$ python -q
>>> import numpy as np
>>> import numpy.linalg as la
>>> np.set_printoptions(precision=2, suppress=True, linewidth=140, legacy="1.25")
>>> X = np.array([[1, 0, 0, 0, 0, 0, 0],
...     [0, 1, 0, 0, 0, 0, 0],
...     [0, 2, 1, 0, 0, 0, 0],
...     [1, 0, 1, 1, 0, 0, 0],
...     [2, 2, 2, 0, 1, 0, 0],
...     [2, 0, 1, 1, 2, 1, 0],
...     [0, 1, 2, 2, 1, 1, 1]])
>>> print(round(float(np.abs(la.eigvals(X)).max()), 2))
1.0
>>> print(np.trace(X))
7
>>> print(X @ X)
[[1 0 0 0 0 0 0]
 [0 1 0 0 0 0 0]
 [0 4 1 0 0 0 0]
 [2 2 2 1 0 0 0]
 [4 8 4 0 1 0 0]
 [9 6 7 2 4 1 0]
 [6 8 9 5 4 2 1]]
>>> print((X + X.T) / 2)
[[1.  0.  0.  0.5 1.  1.  0. ]
 [0.  1.  1.  0.  1.  0.  0.5]
 [0.  1.  1.  0.5 1.  0.5 1. ]
 [0.5 0.  0.5 1.  0.  0.5 1. ]
 [1.  1.  1.  0.  1.  1.  0.5]
 [1.  0.  0.5 0.5 1.  1.  0.5]
 [0.  0.5 1.  1.  0.5 0.5 1. ]]
>>> print(np.allclose(X @ X.T, X.T @ X))
False
>>> rng = np.random.default_rng(83)
>>> other = X + rng.integers(-2, 3, (7, 6)) @ rng.integers(-2, 3, (6, 7))
>>> print(other)
[[-4 -4 -5  3  8 -3 -4]
 [ 2  2  0 -1  0 -1 -5]
 [-2 11 -1  1 -6  1 -1]
 [ 3 -8  9 -1  0 -2  0]
 [-5  2  0  5  3 -7 -4]
 [-1 -1 -5  3  7  3  7]
 [ 1  4  0  2 -1  7  8]]
>>> print(np.round(la.svd(other - X, compute_uv=False), 2) + 0)
[18.37 16.34 13.83  6.53  1.67  0.8   0.  ]
>>> print(X @ X)
[[1 0 0 0 0 0 0]
 [0 1 0 0 0 0 0]
 [0 4 1 0 0 0 0]
 [2 2 2 1 0 0 0]
 [4 8 4 0 1 0 0]
 [9 6 7 2 4 1 0]
 [6 8 9 5 4 2 1]]
>>> F = np.array([[0, 0, 2, 3, 1, 2, 0, 2],
...     [0, 0, 2, 1, 1, 0, 2, 0],
...     [0, 0, 0, 1, 3, 2, 2, 1],
...     [0, 0, 0, 0, 3, 1, 0, 3],
...     [0, 0, 0, 0, 0, 1, 1, 0],
...     [0, 0, 0, 0, 0, 0, 1, 2],
...     [0, 0, 0, 0, 0, 0, 0, 2],
...     [0, 0, 0, 0, 0, 0, 0, 0]])
>>> vec = np.array([-1, 1, 1, 0, 0, 1, -2, 1])
>>> print(np.sign((F @ vec).round(6)))
[ 1 -1 -1  1 -1  0  1  0]
>>> print(F @ (2 * vec))
[12 -4 -2  8 -2  0  4  0]
>>> left, sv, Vh = la.svd(F)
>>> vecs = Vh[:(sv > 1e-8).sum()]
>>> vec = F[2] + 4 * F[5] + rng.integers(2) * np.eye(8)[6]
>>> print(vec)
[0. 0. 0. 1. 3. 2. 7. 9.]
>>> print(round(float(la.norm(vec - vecs.T @ vecs @ vec)), 2))
0.0
>>> print(np.allclose(vecs.T @ vecs @ vec, vec))
True
>>> t = np.radians(30)
>>> Rm = np.eye(8)
>>> Rm[5, 5] = Rm[0, 0] = np.cos(t)
>>> Rm[5, 0], Rm[0, 5] = -np.sin(t), np.sin(t)
>>> print(Rm)
[[ 0.87  0.    0.    0.    0.    0.5   0.    0.  ]
 [ 0.    1.    0.    0.    0.    0.    0.    0.  ]
 [ 0.    0.    1.    0.    0.    0.    0.    0.  ]
 [ 0.    0.    0.    1.    0.    0.    0.    0.  ]
 [ 0.    0.    0.    0.    1.    0.    0.    0.  ]
 [-0.5   0.    0.    0.    0.    0.87  0.    0.  ]
 [ 0.    0.    0.    0.    0.    0.    1.    0.  ]
 [ 0.    0.    0.    0.    0.    0.    0.    1.  ]]
>>> other = F @ Rm.T
>>> print(np.round(la.det(Rm), 2), round(np.trace(Rm), 2))
1.0 7.73
>>> vec = np.array([0, 2, -2, 0, -1, -2, 2, 0])
>>> y = Rm @ vec
>>> coef, lr = np.zeros(8), 1 / la.norm(Rm, 2) ** 2
>>> for i in range(20):
...     coef -= lr * Rm.T @ (Rm @ coef - y)
...     if i % 5 == 0: print(i, round(la.norm(Rm @ coef - y), 2))
... 
0 0.0
5 0.0
10 0.0
15 0.0
>>> print(round(float(la.cond(Rm)), 2))
1.0
>>> m1 = np.loadtxt("x.csv", delimiter=",")
>>> print(m1)
[[5. 0. 1. 3. 3. 2. 0. 0. 0.]
 [0. 5. 0. 1. 3. 3. 2. 0. 0.]
 [1. 0. 5. 0. 1. 3. 3. 2. 0.]
 [3. 1. 0. 5. 0. 1. 3. 3. 2.]
 [3. 3. 1. 0. 5. 0. 1. 3. 3.]
 [2. 3. 3. 1. 0. 5. 0. 1. 3.]
 [0. 2. 3. 3. 1. 0. 5. 0. 1.]
 [0. 0. 2. 3. 3. 1. 0. 5. 0.]
 [0. 0. 0. 2. 3. 3. 1. 0. 5.]]
>>> C2 = m1.T @ m1
>>> print(C2)
[[48. 18. 19. 32. 31. 26. 15. 22. 21.]
 [18. 48. 18. 19. 32. 31. 26. 15. 22.]
 [19. 18. 49. 21. 22. 34. 31. 26. 15.]
 [32. 19. 21. 58. 30. 28. 34. 31. 26.]
 [31. 32. 22. 30. 63. 30. 22. 32. 31.]
 [26. 31. 34. 28. 30. 58. 21. 19. 32.]
 [15. 26. 31. 34. 22. 21. 49. 18. 19.]
 [22. 15. 26. 31. 32. 19. 18. 48. 18.]
 [21. 22. 15. 26. 31. 32. 19. 18. 48.]]
>>> print(np.trace(C2), (m1 ** 2).sum())
469.0 469.0
>>> print((m1 @ m1.T).shape)
(9, 9)
>>> print(np.diag(C2))
[48. 48. 49. 58. 63. 58. 49. 48. 48.]
>>> r0 = np.array([1, 7, 2, -7, -6, 8, 7, -2, 9])
>>> other = m1 + np.outer(r0, np.eye(9)[5])
>>> print(la.matrix_rank(la.inv(other) - la.inv(m1), tol=1e-8))
1
>>> print(round(la.det(other) / la.det(m1), 2), round(1 + la.solve(m1, r0)[5], 2))
1.83 1.83
>>> print(np.allclose(m1, m1.T))
True
>>> print(la.matrix_power(m1, 2))
[[48. 18. 19. 32. 31. 26. 15. 22. 21.]
 [18. 48. 18. 19. 32. 31. 26. 15. 22.]
 [19. 18. 49. 21. 22. 34. 31. 26. 15.]
 [32. 19. 21. 58. 30. 28. 34. 31. 26.]
 [31. 32. 22. 30. 63. 30. 22. 32. 31.]
 [26. 31. 34. 28. 30. 58. 21. 19. 32.]
 [15. 26. 31. 34. 22. 21. 49. 18. 19.]
 [22. 15. 26. 31. 32. 19. 18. 48. 18.]
 [21. 22. 15. 26. 31. 32. 19. 18. 48.]]
>>> print(np.sort(np.abs(la.eigvals(m1))))
[ 1.64  3.56  4.13  5.    5.72  5.84  6.8   6.84 15.87]
>>> print(np.trace(m1))
45.0
>>> K = np.load("m.npy")
>>> print(K)
[[ 0.9  1.7 -0.5  1.4]
 [-0.6 -0.1  1.   0.5]
 [-2.8 -0.6  0.4 -1.1]]
>>> other = np.array([[4, 4, 0], [-5, 2, -5]])
>>> Z = np.kron(other, K)
>>> print(Z.shape)
(6, 12)
>>> print(round(la.norm(Z, 2), 2), np.round(la.norm(other, 2) * la.norm(K, 2), 2))
28.33 28.33
>>> other = np.array([[-1, 1, 5], [-3, 1, -2], [-2, 5, 5], [-4, -1, 3]])
>>> print(la.matrix_rank(np.vstack([K, other.T])))
4
>>> print(np.einsum("ij,ij->i", K, K))
[5.91 1.62 9.57]
>>> print(la.matrix_rank(K @ other))
3
>>> print(K @ other)
[[-10.6  -1.3   2.8]
 [ -3.1   3.8   3.7]
 [  8.2  -0.3 -14.1]]
>>> print(np.einsum("ij->j", K))
[-2.5  1.   0.9  0.8]
>>> print(other.T @ K.T)
[[-10.6  -3.1   8.2]
 [ -1.3   3.8  -0.3]
 [  2.8   3.7 -14.1]]
>>> print(np.vstack([K, other.T]).shape)
(6, 4)
>>> vec = np.array([1, 1, 1, -2])
>>> h1 = np.maximum(K @ vec, 0)
>>> print(h1)
[0. 0. 0.]
>>> print(K.T @ h1)
[0. 0. 0. 0.]
>>> print(np.maximum(K @ vec, 0) - np.maximum(-K @ vec, 0))
[-0.7 -0.7 -0.8]
>>> r0, r1 = K[0], K[2]
>>> print(r0 @ r0)
5.91
>>> p = (r0 @ r1) / (r0 @ r0) * r0
>>> print(la.matrix_rank(np.outer(r0, r1)))
1
>>> print(p)
[-0.8  -1.52  0.45 -1.25]
>>> print(round(float(la.norm(r0 + r1) ** 2 + la.norm(r0 - r1) ** 2), 2))
30.96
>>> print(round((r1 - p) @ r0, 2))
-0.0
>>> vec = np.array([2, 0, 2, 0])
>>> print((K * vec).sum(axis=1))
[ 0.8  0.8 -4.8]
>>> print(K @ vec)
[ 0.8  0.8 -4.8]
>>> print(K @ (2 * vec))
[ 1.6  1.6 -9.6]
>>> print(np.einsum("ij,j->i", K, vec))
[ 0.8  0.8 -4.8]
>>> print(K @ np.eye(4)[1])
[ 1.7 -0.1 -0.6]
>>> print(np.sign((K @ vec).round(6)))
[ 1.  1. -1.]
>>> print(K * vec)
[[ 1.8  0.  -1.   0. ]
 [-1.2 -0.   2.   0. ]
 [-5.6 -0.   0.8 -0. ]]
>>> J = np.array([[-3, -3, -5, 5, 0, 2, -4, -5, 3, -4],
...     [0, 3, -5, -3, 0, -4, -5, 5, 1, 0],
...     [0, 4, -3, 1, 4, 5, 5, -2, -3, -5],
...     [-2, 0, -1, 3, 1, -4, 1, -5, -2, 3],
...     [2, 0, 2, 3, 3, -3, 5, 5, 0, 2],
...     [-3, -1, -4, -2, -4, 4, 5, 4, 5, 1],
...     [-5, 2, 5, -3, 1, 1, 1, -3, 0, -3],
...     [2, -1, -5, -4, 5, 4, -1, 1, 2, 2],
...     [5, -5, -1, -3, -2, -4, 1, 5, 4, 2]])
>>> J[:, 8] = 2 * J[:, 5]
>>> print(J)
[[-3 -3 -5  5  0  2 -4 -5  4 -4]
 [ 0  3 -5 -3  0 -4 -5  5 -8  0]
 [ 0  4 -3  1  4  5  5 -2 10 -5]
 [-2  0 -1  3  1 -4  1 -5 -8  3]
 [ 2  0  2  3  3 -3  5  5 -6  2]
 [-3 -1 -4 -2 -4  4  5  4  8  1]
 [-5  2  5 -3  1  1  1 -3  2 -3]
 [ 2 -1 -5 -4  5  4 -1  1  8  2]
 [ 5 -5 -1 -3 -2 -4  1  5 -8  2]]
>>> print(J.shape)
(9, 10)
>>> print(np.diff(J, axis=0))
[[  3   6   0  -8   0  -6  -1  10 -12   4]
 [  0   1   2   4   4   9  10  -7  18  -5]
 [ -2  -4   2   2  -3  -9  -4  -3 -18   8]
 [  4   0   3   0   2   1   4  10   2  -1]
 [ -5  -1  -6  -5  -7   7   0  -1  14  -1]
 [ -2   3   9  -1   5  -3  -4  -7  -6  -4]
 [  7  -3 -10  -1   4   3  -2   4   6   5]
 [  3  -4   4   1  -7  -8   2   4 -16   0]]
>>> print(J.mean(axis=0))
[-0.44 -0.11 -1.89 -0.33  0.89  0.11  0.89  0.56  0.22 -0.22]
>>> print(np.count_nonzero(J))
83
>>> print(la.svd(J, compute_uv=False))
[25.93 15.2  12.53  9.76  9.42  7.92  6.34  4.47  3.71]
>>> print(np.unravel_index(np.abs(J).argmax(), J.shape))
(2, 8)
>>> print(round(float(la.norm(J)), 2))
37.16
>>> print(J - J[0])
[[  0   0   0   0   0   0   0   0   0   0]
 [  3   6   0  -8   0  -6  -1  10 -12   4]
 [  3   7   2  -4   4   3   9   3   6  -1]
 [  1   3   4  -2   1  -6   5   0 -12   7]
 [  5   3   7  -2   3  -5   9  10 -10   6]
 [  0   2   1  -7  -4   2   9   9   4   5]
 [ -2   5  10  -8   1  -1   5   2  -2   1]
 [  5   2   0  -9   5   2   3   6   4   6]
 [  8  -2   4  -8  -2  -6   5  10 -12   6]]
>>> print(la.matrix_rank(J))
9
>>> print(np.abs(J).max())
10
>>> print(J.sum(axis=0))
[ -4  -1 -17  -3   8   1   8   5   2  -2]
>>> other = np.array([[-5, 0, -4],
...     [-9, -4, -4],
...     [4, 8, 7],
...     [-6, -7, -9],
...     [-6, -8, -5],
...     [-4, 1, 1],
...     [-7, 0, 1],
...     [-8, -7, 9],
...     [3, 7, -2],
...     [-8, 5, 3]])
>>> print(np.einsum("ik,kj->ji", J, other))
[[  96  -42  -47  -17 -135  -23   82  -36  -25]
 [ -18 -126  -15  -47  -99   55   66   15  -36]
 [-123   32 -109  -54   29   58   31  -26   94]]
>>> print(J @ other)
[[  96  -18 -123]
 [ -42 -126   32]
 [ -47  -15 -109]
 [ -17  -47  -54]
 [-135  -99   29]
 [ -23   55   58]
 [  82   66   31]
 [ -36   15  -26]
 [ -25  -36   94]]
>>> print(la.matrix_rank(J @ other))
3
>>> other = J / la.norm(J, axis=1, keepdims=True)
>>> C2 = other @ other.T
>>> print(round(float(np.degrees(np.arccos(np.clip(C2[6, 5], -1, 1)))), 2))
87.64
>>> print(np.argwhere(np.triu(np.abs(C2) > 0.95, 1)))
[]
>>> print(la.norm(other, axis=1))
[1. 1. 1. 1. 1. 1. 1. 1. 1.]
>>> print(C2[6])
[ 0.02 -0.41  0.32 -0.15 -0.35  0.04  1.   -0.09 -0.59]
>>> feats = np.loadtxt("data.csv", delimiter=",")
>>> print(feats.round(2) + 0)
[[-1.4  -2.28  1.79 -1.17 -0.33  0.82 -0.89  1.65]
 [ 0.47 -1.7  -1.16 -1.31 -2.24 -1.28 -0.5  -1.71]
 [-2.17 -0.49 -2.35  0.    1.31  1.34 -1.06 -0.94]
 [ 1.86 -1.41  0.02 -1.29  1.56  1.69  1.66 -0.92]
 [ 0.    1.13 -1.84 -2.04 -0.92  0.47  1.03  2.24]
 [-0.62  1.74  1.27 -2.65  1.02 -0.71 -0.85 -1.29]
 [ 2.02 -0.46 -0.87 -0.2   1.45 -0.93 -2.51  1.28]
 [-1.09 -1.09 -0.41 -0.13  1.64 -2.73  1.73  0.55]]
>>> vec = np.array([3, 2, 0, -3, 2, 0, -3, 0])
>>> y = feats @ vec
>>> coef, lr = np.zeros(8), 1 / la.norm(feats, 2) ** 2
>>> for i in range(3):
...     coef -= lr * feats.T @ (feats @ coef - y)
...     if i % 1 == 0: print(i, round(la.norm(feats @ coef - y), 2))
... 
0 0.0
1 0.0
2 0.0
>>> print(coef.round(2) + 0)
[ 3.  2.  0. -3.  2.  0. -3.  0.]
>>> print(np.round(la.cond(feats), 2))
1.0
>>> other = feats / la.norm(feats, axis=1, keepdims=True)
>>> C2 = other @ other.T
>>> print(np.argwhere(np.triu(np.abs(C2) > 0.95, 1)))
[]
>>> print(C2.round(2) + 0)
[[1. 0. 0. 0. 0. 0. 0. 0.]
 [0. 1. 0. 0. 0. 0. 0. 0.]
 [0. 0. 1. 0. 0. 0. 0. 0.]
 [0. 0. 0. 1. 0. 0. 0. 0.]
 [0. 0. 0. 0. 1. 0. 0. 0.]
 [0. 0. 0. 0. 0. 1. 0. 0.]
 [0. 0. 0. 0. 0. 0. 1. 0.]
 [0. 0. 0. 0. 0. 0. 0. 1.]]
>>> print((C2 - 2 * np.eye(8)).round(6).argmax(axis=1))
[1 0 0 0 0 0 0 0]
>>> print(C2[6].round(2) + 0)
[0. 0. 0. 0. 0. 0. 1. 0.]
>>> data = np.loadtxt("run4.csv", delimiter=",")
>>> print(data)
[[13.  8.  9. 10.  9. 13.  4.  7.]
 [13.  8.  9. 10.  9. 13.  4.  7.]
 [14.  9. 10. 11. 10. 14.  5.  8.]
 [14.  9. 10. 11. 10. 14.  5.  8.]
 [11.  6.  7.  8.  7. 11.  2.  5.]
 [10.  5.  6.  7.  6. 10.  1.  4.]
 [13.  8.  9. 10.  9. 13.  4.  7.]
 [ 9.  4.  5.  6.  5.  9.  0.  3.]
 [11.  6.  7.  8.  7. 11.  2.  5.]]
>>> # column 4 repeats column 2
>>> left, sv, Vh = la.svd(data)
>>> vecs = Vh[:(sv > 1e-8).sum()]
>>> vec = data[0] + 5 * data[6] + rng.integers(2) * np.eye(8)[1]
>>> print(vec)
[78. 49. 54. 60. 54. 78. 24. 42.]
>>> print(np.allclose(vecs.T @ vecs @ vec, vec))
False
>>> print(np.round(la.norm(vec - vecs.T @ vecs @ vec), 2))
0.92
>>> print(la.matrix_rank(np.vstack([data, vec])))
3
>>> vec = np.array([-8, -5, -1, -1, -7, -7, -6])
>>> y = X @ vec
>>> coef, lr = np.zeros(7), 1 / la.norm(X, 2) ** 2
>>> for i in range(20):
...     coef -= lr * X.T @ (X @ coef - y)
...     if i % 5 == 0: print(i, round(la.norm(X @ coef - y), 2))
... 
0 9.98
5 6.19
10 4.96
15 4.2
>>> print(round(float(la.cond(X)), 2))
46.77
>>> print(coef)
[-6.48 -3.54 -3.97 -2.43 -7.48 -3.78 -0.86]
